$ ipython --no-banner

In [1]: import numpy as np

In [2]: np.set_printoptions(precision=3, suppress=True, linewidth=160)

In [3]: W0 = np.load("sample4.npy")

In [4]: W0
Out[4]: 
array([[1. , 0.5],
       [0.5, 1. ]])

In [5]: f, g = W0[0], W0[1]

In [6]: print(f @ g)
1.0

In [7]: print(f @ f)
1.25

In [8]: pr = (f @ g) / (f @ f) * f

In [9]: pr
Out[9]: array([0.8, 0.4])

In [10]: print(np.round((g - pr) @ f, 3))
-0.0

In [11]: np.linalg.matrix_rank(np.outer(f, g))
Out[11]: np.int64(1)

In [12]: print(np.outer(f, g))
[[0.5  1.  ]
 [0.25 0.5 ]]

In [13]: round(np.linalg.norm(f + g) ** 2 + np.linalg.norm(f - g) ** 2, 3)
Out[13]: np.float64(5.0)

In [14]: vals, V = np.linalg.eig(W0)

In [15]: vals
Out[15]: array([1.5, 0.5])

In [16]: np.sort(np.linalg.eigvals(np.linalg.inv(W0)))
Out[16]: array([0.667, 2.   ])

In [17]: q, V = np.linalg.qr(W0[:, :1])[0], np.linalg.qr(W0[:, 1:])[0]

In [18]: sv = np.linalg.svd(q.T @ V, compute_uv=False)

In [19]: (sv > 0.9).sum()
Out[19]: np.int64(0)

In [20]: sv
Out[20]: array([0.8])

In [21]: J = np.array([[1, 2, 2, 1, 0],
    ...:     [3, 1, 3, 2, 1],
    ...:     [0, 3, 3, 3, 1],
    ...:     [2, 1, 2, 2, 1],
    ...:     [0, 3, 3, 3, 2]])

In [22]: J
Out[22]: 
array([[1, 2, 2, 1, 0],
       [3, 1, 3, 2, 1],
       [0, 3, 3, 3, 1],
       [2, 1, 2, 2, 1],
       [0, 3, 3, 3, 2]])

In [23]: rng = np.random.default_rng(85)

In [24]: labels = rng.permutation(5)

In [25]: labels
Out[25]: array([3, 4, 0, 2, 1])

In [26]: A2 = J[labels][:, labels]

In [27]: np.trace(A2)
Out[27]: np.int64(9)

In [28]: np.diag(A2)
Out[28]: array([2, 2, 1, 3, 1])

In [29]: np.sort(np.abs(np.linalg.eigvals(A2)))
Out[29]: array([0.498, 0.498, 1.419, 1.886, 9.041])

In [30]: print(np.allclose(A2, J))
False

In [31]: f = np.array([0, 2, 1, 2, 2])

In [32]: A2 = J + np.outer(f, np.eye(5)[1])

In [33]: A2
Out[33]: 
array([[1., 2., 2., 1., 0.],
       [3., 3., 3., 2., 1.],
       [0., 4., 3., 3., 1.],
       [2., 3., 2., 2., 1.],
       [0., 5., 3., 3., 2.]])

In [34]: np.linalg.matrix_rank(A2 - J)
Out[34]: np.int64(1)

In [35]: m1 = np.array([[0.0, 3.0, 0.0], [0.0, 5.0, 0.0], [0.0, 4.0, 2.0]])

In [36]: Uu, sv, vt = np.linalg.svd(m1)

In [37]: V = vt[:(sv > 1e-8).sum()]

In [38]: vec = m1[1] + 2 * m1[2] + rng.integers(2) * np.eye(3)[0]

In [39]: print(vec)
[ 1. 13.  4.]

In [40]: np.diag(V.T @ V)
Out[40]: array([0., 1., 1.])

In [41]: np.round(np.linalg.norm(vec - V.T @ V @ vec), 3)
Out[41]: np.float64(1.0)

In [42]: np.einsum("ij,ji->", m1, m1)
Out[42]: np.float64(29.0)

In [43]: round(np.linalg.eigvals(m1).sum().real, 3)
Out[43]: np.float64(7.0)

In [44]: X = np.load("mat.npy")

In [45]: X
Out[45]: 
array([[1, 0, 2, 0, 0, 1, 2],
       [0, 0, 0, 0, 0, 0, 0],
       [2, 0, 4, 0, 0, 2, 4],
       [0, 0, 0, 0, 0, 0, 0],
       [0, 0, 0, 0, 0, 0, 0],
       [1, 0, 2, 0, 0, 1, 2],
       [2, 0, 4, 0, 0, 2, 4]])

In [46]: blk = np.stack([X, -3 * X, X[::-1]])

In [47]: blk.sum(axis=0)
Out[47]: 
array([[ 0,  0,  0,  0,  0,  0,  0],
       [ 1,  0,  2,  0,  0,  1,  2],
       [-4,  0, -8,  0,  0, -4, -8],
       [ 0,  0,  0,  0,  0,  0,  0],
       [ 2,  0,  4,  0,  0,  2,  4],
       [-2,  0, -4,  0,  0, -2, -4],
       [-3,  0, -6,  0,  0, -3, -6]])

In [48]: np.linalg.matrix_rank(blk.reshape(3, -1))
Out[48]: np.int64(2)

In [49]: np.linalg.norm(blk, axis=(1, 2))
Out[49]: array([10., 30., 10.])

In [50]: np.argsort(-np.linalg.norm(X, axis=0).round(6), kind="stable")[:3]
Out[50]: array([2, 6, 0])

In [51]: print(np.round(np.linalg.norm(X, 2) / np.linalg.norm(X), 3))
1.0

In [52]: (np.linalg.matrix_power((X != 0) + (X.T != 0) + np.eye(7), 7) > 0).astype(int)
Out[52]: 
array([[1, 0, 1, 0, 0, 1, 1],
       [0, 1, 0, 0, 0, 0, 0],
       [1, 0, 1, 0, 0, 1, 1],
       [0, 0, 0, 1, 0, 0, 0],
       [0, 0, 0, 0, 1, 0, 0],
       [1, 0, 1, 0, 0, 1, 1],
       [1, 0, 1, 0, 0, 1, 1]])

In [53]: print(np.flatnonzero(np.linalg.matrix_power((X != 0) + (X.T != 0) + np.eye(7), 7)[0]))
[0 2 5 6]

In [54]: np.round(np.sort(np.linalg.eigvals(X).real), 3) + 0
Out[54]: array([ 0.,  0.,  0.,  0.,  0.,  0., 10.])

In [55]: np.round(np.linalg.det(X), 3)
Out[55]: np.float64(0.0)

In [56]: labels = rng.permutation(7)

In [57]: labels
Out[57]: array([4, 0, 1, 2, 3, 6, 5])

In [58]: A2 = X[labels][:, labels]

In [59]: np.trace(A2)
Out[59]: np.int64(10)

In [60]: round(np.linalg.det(A2), 3), round(float(np.linalg.det(X[labels])), 3)
Out[60]: (np.float64(0.0), 0.0)

In [61]: np.diag(A2)
Out[61]: array([0, 1, 0, 4, 0, 4, 1])

In [62]: print(A2)
[[0 0 0 0 0 0 0]
 [0 1 0 2 0 2 1]
 [0 0 0 0 0 0 0]
 [0 2 0 4 0 4 2]
 [0 0 0 0 0 0 0]
 [0 2 0 4 0 4 2]
 [0 1 0 2 0 2 1]]

In [63]: def softmax(z):
    ...:     e = np.exp(z - z.max(axis=-1, keepdims=True))
    ...:     return e / e.sum(axis=-1, keepdims=True)
    ...: 

In [64]: softmax(A2[3] + 2)
Out[64]: array([0.008, 0.058, 0.008, 0.43 , 0.008, 0.43 , 0.058])

In [65]: scores = A2 @ A2.T / np.sqrt(7)

In [66]: np.round(softmax(scores), 3) + 0
Out[66]: 
array([[0.143, 0.143, 0.143, 0.143, 0.143, 0.143, 0.143],
       [0.   , 0.011, 0.   , 0.488, 0.   , 0.488, 0.011],
       [0.143, 0.143, 0.143, 0.143, 0.143, 0.143, 0.143],
       [0.   , 0.   , 0.   , 0.5  , 0.   , 0.5  , 0.   ],
       [0.143, 0.143, 0.143, 0.143, 0.143, 0.143, 0.143],
       [0.   , 0.   , 0.   , 0.5  , 0.   , 0.5  , 0.   ],
       [0.   , 0.011, 0.   , 0.488, 0.   , 0.488, 0.011]])

In [67]: E = np.load("arr.npy")

In [68]: E
Out[68]: 
array([[1. , 0. , 0. ],
       [0. , 1. , 0. ],
       [0. , 0.5, 0.5]])

In [69]: labels = rng.permutation(3)

In [70]: labels
Out[70]: array([2, 1, 0])

In [71]: A2 = E[labels][:, labels]

In [72]: np.sort(np.abs(np.linalg.eigvals(A2)))
Out[72]: array([0.5, 1. , 1. ])

In [73]: np.diag(A2)
Out[73]: array([0.5, 1. , 1. ])

In [74]: np.trace(A2)
Out[74]: np.float64(2.5)

In [75]: print(np.round(np.linalg.det(A2), 3), round(np.linalg.det(E[labels]), 3))
0.5 -0.5

In [76]: A2
Out[76]: 
array([[0.5, 0.5, 0. ],
       [0. , 1. , 0. ],
       [0. , 0. , 1. ]])

In [77]: f = np.array([-1, 2, 3])

In [78]: np.cross(m1[2, :3], m1[1, :3])
Out[78]: array([-10.,   0.,   0.])

In [79]: np.correlate(m1[2], m1[1], "full")
Out[79]: array([ 0.,  0., 20., 10.,  0.])

In [80]: np.array([np.convolve(row, f, "same") for row in m1])
Out[80]: 
array([[-3.,  6.,  9.],
       [-5., 10., 15.],
       [-4.,  6., 16.]])

In [81]: np.polyval(f, m1[2])
Out[81]: array([ 3., -5.,  3.])

In [82]: hat = np.triu(np.array([[0, 5, 3], [4, 4, 5], [3, 1, 4]]), 1) + np.eye(3)

In [83]: A2 = hat @ E @ np.linalg.inv(hat)

In [84]: A2
Out[84]: 
array([[  1. ,   1.5,  -9. ],
       [  0. ,   3.5, -15. ],
       [  0. ,   0.5,  -2. ]])

In [85]: np.poly(A2)
Out[85]: array([ 1. , -2.5,  2. , -0.5])

In [86]: np.round(np.linalg.det(A2), 3)
Out[86]: np.float64(0.5)

In [87]: Uu, sv, vt = np.linalg.svd(m1)

In [88]: np.argmax(sv[:-1] / (sv[1:] + 1e-6)) + 1
Out[88]: np.int64(2)

In [89]: sv
Out[89]: array([7.166, 1.627, 0.   ])

In [90]: A2 = Uu[:, :2] @ np.diag(sv[:2]) @ vt[:2]

In [91]: round(float(np.linalg.norm(m1 - A2) / np.linalg.norm(m1)), 3)
Out[91]: 0.0

In [92]: M = np.arange(12).reshape(3, 4) + 4

In [93]: M
Out[93]: 
array([[ 4,  5,  6,  7],
       [ 8,  9, 10, 11],
       [12, 13, 14, 15]])

In [94]: softmax(M[1])
Out[94]: array([0.032, 0.087, 0.237, 0.644])

In [95]: np.round(softmax(10 * M[1]), 3) + 0
Out[95]: array([0., 0., 0., 1.])

In [96]: softmax(M[1] + 2)
Out[96]: array([0.032, 0.087, 0.237, 0.644])

In [97]: softmax(M).sum(axis=1)
Out[97]: array([1., 1., 1.])

In [98]: scores = M @ M.T / np.sqrt(4)

In [99]: np.round(softmax(scores), 3) + 0
Out[99]: 
array([[0., 0., 1.],
       [0., 0., 1.],
       [0., 0., 1.]])

In [100]: softmax(scores)[1] @ M
Out[100]: array([12., 13., 14., 15.])

In [101]: rk = np.linalg.matrix_rank(M)

In [102]: rk
Out[102]: np.int64(2)

In [103]: N = np.linalg.svd(M)[2][rk:].T

In [104]: np.allclose(M @ N, 0)
Out[104]: True

In [105]: np.round(M @ N, 3) + 0
Out[105]: 
array([[0., 0.],
       [0., 0.],
       [0., 0.]])

In [106]: Uu, sv, vt = np.linalg.svd(M)

In [107]: sv.round(3) + 0
Out[107]: array([34.992,  1.252,  0.   ])

In [108]: A2 = Uu[:, :2] @ np.diag(sv[:2]) @ vt[:2]

In [109]: round(np.linalg.norm(M - A2, 2), 3), round(float(sv[2]), 3)
Out[109]: (np.float64(0.0), 0.0)

In [110]: np.round(np.linalg.norm(M - A2) / np.linalg.norm(M), 3)
Out[110]: np.float64(0.0)

In [111]: arr = np.loadtxt("data.csv", delimiter=",")

In [112]: arr
Out[112]: 
array([[  0.4,  -0.9,   0.3,  -0.2],
       [  0.1,  -0.1,  -0.8,   0.7],
       [  0.1,  -1.5,  -0.7,  -0.9],
       [  0.1,   1.9,  -1.4,  -1.5],
       [  1. ,  -0.4,  -0.8,   1.6],
       [ -0.2,   0.9,  -1. ,  -0.6],
       [ -0.6,   1.4,  -0.3,  -1.2],
       [ -0.9,   1.1,  -2.8,  -0.1],
       [ -0.5,  -2. ,   0.3,   1.8],
       [ -0.3,   0.3,  -0.2,  -2. ],
       [ -1.3,  -1. ,  -1.3,  -0.4],
       [ -1. ,  -1.2,  -0.1,   0.1],
       [  0.8,  -0.9,   0.2,   0.2],
       [  1.3,   0.4,  -0.9,  -0.3],
       [ -0.7,  -0.7,   0.9,   2.3],
       [  0.2,   0.8,  -1.7,   0.3],
       [ -1. ,   0.4,  -1.1,   0.4],
       [ -1.9,  -0.8,  -1.9,   0.8],
       [ -1.1,   1.4,   2. ,  -1. ],
       [  0.1,  -0.6,   0.9,   1.2],
       [  0.3,   0. ,   0.7,  -0.9],
       [  0. , -17. ,  -9. ,   8. ],
       [ -0.8,   1. ,  -0.3,  -1. ],
       [  1. ,  -0.7,  -0.1,   0.5],
       [ -1.1,  -0.8,  -0.5,  -0.7],
       [  1.7,  -1.5,  -0.7,   0.2],
       [  0.8,   0.8,  -0.3,  -0.2]])

In [113]: gram = np.cov(arr, rowvar=False)

In [114]: np.polyfit(arr[:, 0], arr[:, 2], 1)
Out[114]: array([ 0.052, -0.756])

In [115]: round(float(np.corrcoef(arr[:, 0], arr[:, 2])[0, 1]), 3)
Out[115]: 0.024

In [116]: np.median(arr, axis=0)
Out[116]: array([ 0. , -0.4, -0.5, -0.1])

In [117]: gram.shape
Out[117]: (4, 4)

In [118]: cen = arr - arr.mean(axis=0)

In [119]: V = np.linalg.svd(cen)[2][:1]

In [120]: A2 = cen - cen @ V.T @ V

In [121]: np.cov(cen @ V.T, rowvar=False)
Out[121]: array(16.918)

In [122]: data = np.array([[16, -32, 4, -20, 12],
     ...:     [-32, 64, -8, 40, -24],
     ...:     [4, -8, 1, -5, 3],
     ...:     [-20, 40, -5, 25, -15],
     ...:     [12, -24, 3, -15, 9]])

In [123]: Uu, sv, vt = np.linalg.svd(data)

In [124]: V = vt[:(sv > 1e-8).sum()]

In [125]: vec = data[4] + 4 * data[3] + rng.integers(2) * np.eye(5)[4]

In [126]: print(vec)
[-68. 136. -17.  85. -50.]

In [127]: np.allclose(V.T @ V @ vec, vec)
Out[127]: False

In [128]: np.diag(V.T @ V)
Out[128]: array([0.139, 0.557, 0.009, 0.217, 0.078])

In [129]: print(V.T @ V)
[[ 0.139 -0.278  0.035 -0.174  0.104]
 [-0.278  0.557 -0.07   0.348 -0.209]
 [ 0.035 -0.07   0.009 -0.043  0.026]
 [-0.174  0.348 -0.043  0.217 -0.13 ]
 [ 0.104 -0.209  0.026 -0.13   0.078]]
